$ python -q
>>> import numpy as np
>>> np.set_printoptions(suppress=True, linewidth=120)
>>> mat = np.loadtxt("m.csv", delimiter=",")
>>> mat.round(1) + 0
array([[ 1. ,  0. ,  0. ,  0. ,  0. ,  0. ,  0. ,  0. ,  0. ,  0. ],
       [ 0. ,  1. ,  0. ,  0. ,  0. ,  0. ,  0. ,  0. ,  0. ,  0. ],
       [ 0. ,  0. ,  0.7, -0.3, -0.1,  0. , -0.3, -0.4, -0.4,  0. ],
       [ 0. ,  0. , -0.3,  0.7, -0.1,  0. , -0.3, -0.4, -0.4,  0. ],
       [ 0. ,  0. , -0.1, -0.1,  1. ,  0. , -0.1, -0.1, -0.1,  0. ],
       [ 0. ,  0. ,  0. ,  0. ,  0. ,  1. ,  0. ,  0. ,  0. ,  0. ],
       [ 0. ,  0. , -0.3, -0.3, -0.1,  0. ,  0.7, -0.4, -0.4,  0. ],
       [ 0. ,  0. , -0.4, -0.4, -0.1,  0. , -0.4,  0.5, -0.5,  0. ],
       [ 0. ,  0. , -0.4, -0.4, -0.1,  0. , -0.4, -0.5,  0.5,  0. ],
       [ 0. ,  0. ,  0. ,  0. ,  0. ,  0. ,  0. ,  0. ,  0. ,  1. ]])
>>> vec = np.array([5, -2, -5, -5, 8, -8, -4, -7, 6, 0])
>>> [p for p in range(1, 25) if np.allclose(np.linalg.matrix_power(mat, p), np.eye(10))]
[2, 4, 6, 8, 10, 12, 14, 16, 18, 20, 22, 24]
>>> np.round(np.linalg.inv(mat), 1) + 0
array([[ 1. ,  0. ,  0. ,  0. ,  0. ,  0. ,  0. ,  0. ,  0. ,  0. ],
       [ 0. ,  1. ,  0. ,  0. ,  0. ,  0. ,  0. ,  0. ,  0. ,  0. ],
       [ 0. ,  0. ,  0.7, -0.3, -0.1,  0. , -0.3, -0.4, -0.4,  0. ],
       [ 0. ,  0. , -0.3,  0.7, -0.1,  0. , -0.3, -0.4, -0.4,  0. ],
       [ 0. ,  0. , -0.1, -0.1,  1. ,  0. , -0.1, -0.1, -0.1,  0. ],
       [ 0. ,  0. ,  0. ,  0. ,  0. ,  1. ,  0. ,  0. ,  0. ,  0. ],
       [ 0. ,  0. , -0.3, -0.3, -0.1,  0. ,  0.7, -0.4, -0.4,  0. ],
       [ 0. ,  0. , -0.4, -0.4, -0.1,  0. , -0.4,  0.5, -0.5,  0. ],
       [ 0. ,  0. , -0.4, -0.4, -0.1,  0. , -0.4, -0.5,  0.5,  0. ],
       [ 0. ,  0. ,  0. ,  0. ,  0. ,  0. ,  0. ,  0. ,  0. ,  1. ]])
>>> round(np.linalg.norm(vec), 1), round(np.linalg.norm(mat @ vec), 1)
(np.float64(17.5), np.float64(17.5))
>>> rng = np.random.default_rng(4596)
>>> z = rng.permutation(10)
>>> other = mat[:, z] * rng.choice([-1, 1], 10)
>>> other.round(1) + 0
array([[ 1. ,  0. ,  0. ,  0. ,  0. ,  0. ,  0. ,  0. ,  0. ,  0. ],
       [ 0. ,  0. ,  0. ,  0. ,  0. ,  0. ,  0. , -1. ,  0. ,  0. ],
       [ 0. ,  0. ,  0.1,  0.3,  0. ,  0.3, -0.7,  0. , -0.4,  0.4],
       [ 0. ,  0. ,  0.1,  0.3,  0. , -0.7,  0.3,  0. , -0.4,  0.4],
       [ 0. ,  0. , -1. ,  0.1,  0. ,  0.1,  0.1,  0. , -0.1,  0.1],
       [ 0. ,  0. ,  0. ,  0. , -1. ,  0. ,  0. ,  0. ,  0. ,  0. ],
       [ 0. ,  0. ,  0.1, -0.7,  0. ,  0.3,  0.3,  0. , -0.4,  0.4],
       [ 0. ,  0. ,  0.1,  0.4,  0. ,  0.4,  0.4,  0. ,  0.5,  0.5],
       [ 0. ,  0. ,  0.1,  0.4,  0. ,  0.4,  0.4,  0. , -0.5, -0.5],
       [ 0. , -1. ,  0. ,  0. ,  0. ,  0. ,  0. ,  0. ,  0. ,  0. ]])
>>> Uu, _, VT = np.linalg.svd(mat.T @ other)
>>> np.round(np.linalg.lstsq(mat, other)[0], 1) + 0
array([[ 1.,  0.,  0.,  0.,  0.,  0.,  0.,  0.,  0.,  0.],
       [ 0.,  0.,  0.,  0.,  0.,  0.,  0., -1.,  0.,  0.],
       [ 0.,  0.,  0.,  0.,  0.,  0., -1.,  0.,  0.,  0.],
       [ 0.,  0.,  0.,  0.,  0., -1.,  0.,  0.,  0.,  0.],
       [ 0.,  0., -1.,  0.,  0.,  0.,  0.,  0.,  0.,  0.],
       [ 0.,  0.,  0.,  0., -1.,  0.,  0.,  0.,  0.,  0.],
       [ 0.,  0.,  0., -1.,  0.,  0.,  0.,  0.,  0.,  0.],
       [ 0.,  0.,  0.,  0.,  0.,  0.,  0.,  0.,  1.,  0.],
       [ 0.,  0.,  0.,  0.,  0.,  0.,  0.,  0.,  0., -1.],
       [ 0., -1.,  0.,  0.,  0.,  0.,  0.,  0.,  0.,  0.]])
>>> np.round(Uu @ VT, 1) + 0
array([[ 1.,  0.,  0.,  0.,  0.,  0.,  0.,  0.,  0.,  0.],
       [ 0.,  0.,  0.,  0.,  0.,  0.,  0., -1.,  0.,  0.],
       [ 0.,  0.,  0.,  0.,  0.,  0., -1.,  0.,  0.,  0.],
       [ 0.,  0.,  0.,  0.,  0., -1.,  0.,  0.,  0.,  0.],
       [ 0.,  0., -1.,  0.,  0.,  0.,  0.,  0.,  0.,  0.],
       [ 0.,  0.,  0.,  0., -1.,  0.,  0.,  0.,  0.,  0.],
       [ 0.,  0.,  0., -1.,  0.,  0.,  0.,  0.,  0.,  0.],
       [ 0.,  0.,  0.,  0.,  0.,  0.,  0.,  0.,  1.,  0.],
       [ 0.,  0.,  0.,  0.,  0.,  0.,  0.,  0.,  0., -1.],
       [ 0., -1.,  0.,  0.,  0.,  0.,  0.,  0.,  0.,  0.]])
>>> z
array([0, 9, 4, 6, 5, 3, 2, 1, 7, 8])
